$ python3 -q
>>> import numpy as np
>>> import numpy.linalg as la
>>> np.set_printoptions(suppress=True, linewidth=140)
>>> M2 = np.array([[-3, 2, -4, 0, 2, 2, 1, -2, 3, -4],
...     [-3, 0, -5, 1, 2, 0, 3, 3, 3, 2],
...     [-5, -5, 3, 1, -1, -4, -4, -5, 4, -2],
...     [-2, 1, 3, 1, 3, -3, 0, 2, 5, 2],
...     [-3, -1, -2, -3, 3, 5, -2, -4, -3, -5],
...     [1, 2, 0, 4, 4, 0, 0, 0, -4, -5],
...     [-5, -5, -5, 2, -2, -2, 2, 4, 3, 2],
...     [4, 4, 0, 4, 1, 1, 2, 2, -1, 3],
...     [-1, -2, 2, -1, 1, -2, 5, 2, 4, 0],
...     [-1, 1, 2, -3, -1, 3, 5, -3, 5, 1]])
>>> W0 = np.triu(M2)
>>> W0
array([[-3,  2, -4,  0,  2,  2,  1, -2,  3, -4],
       [ 0,  0, -5,  1,  2,  0,  3,  3,  3,  2],
       [ 0,  0,  3,  1, -1, -4, -4, -5,  4, -2],
       [ 0,  0,  0,  1,  3, -3,  0,  2,  5,  2],
       [ 0,  0,  0,  0,  3,  5, -2, -4, -3, -5],
       [ 0,  0,  0,  0,  0,  0,  0,  0, -4, -5],
       [ 0,  0,  0,  0,  0,  0,  2,  4,  3,  2],
       [ 0,  0,  0,  0,  0,  0,  0,  2, -1,  3],
       [ 0,  0,  0,  0,  0,  0,  0,  0,  4,  0],
       [ 0,  0,  0,  0,  0,  0,  0,  0,  0,  1]])
>>> la.matrix_power(W0, 2)
array([[  9,  -6, -10,  -2,   8,  20,  17,  24, -16,  -4],
       [  0,   0, -15,  -4,  14,  27,  22,  37,  -3,  19],
       [  0,   0,   9,   4,  -3, -20, -18, -35,  45,  -4],
       [  0,   0,   0,   1,  12,  12,  -6,  -6,  26,  10],
       [  0,   0,   0,   0,   9,  15, -10, -28, -43, -61],
       [  0,   0,   0,   0,   0,   0,   0,   0, -16,  -5],
       [  0,   0,   0,   0,   0,   0,   4,  16,  14,  18],
       [  0,   0,   0,   0,   0,   0,   0,   4,  -6,   9],
       [  0,   0,   0,   0,   0,   0,   0,   0,  16,   0],
       [  0,   0,   0,   0,   0,   0,   0,   0,   0,   1]])
>>> np.allclose(W0 @ W0.T, W0.T @ W0)
False
>>> round(float(np.abs(la.eigvals(W0)).max()), 2)
4.0
>>> W0 @ W0
array([[  9,  -6, -10,  -2,   8,  20,  17,  24, -16,  -4],
       [  0,   0, -15,  -4,  14,  27,  22,  37,  -3,  19],
       [  0,   0,   9,   4,  -3, -20, -18, -35,  45,  -4],
       [  0,   0,   0,   1,  12,  12,  -6,  -6,  26,  10],
       [  0,   0,   0,   0,   9,  15, -10, -28, -43, -61],
       [  0,   0,   0,   0,   0,   0,   0,   0, -16,  -5],
       [  0,   0,   0,   0,   0,   0,   4,  16,  14,  18],
       [  0,   0,   0,   0,   0,   0,   0,   4,  -6,   9],
       [  0,   0,   0,   0,   0,   0,   0,   0,  16,   0],
       [  0,   0,   0,   0,   0,   0,   0,   0,   0,   1]])
>>> assert W0 == W0.T
Traceback (most recent call last):
  File "<python-input-10>", line 1, in <module>
    assert W0 == W0.T
           ^^^^^^^^^^
ValueError: The truth value of an array with more than one element is ambiguous. Use a.any() or a.all()
>>> np.round(np.sort(np.abs(la.eigvals(W0))), 2)
array([0., 0., 1., 1., 2., 2., 3., 3., 3., 4.])
>>> round(float(la.det(W0)), 2)
0.0
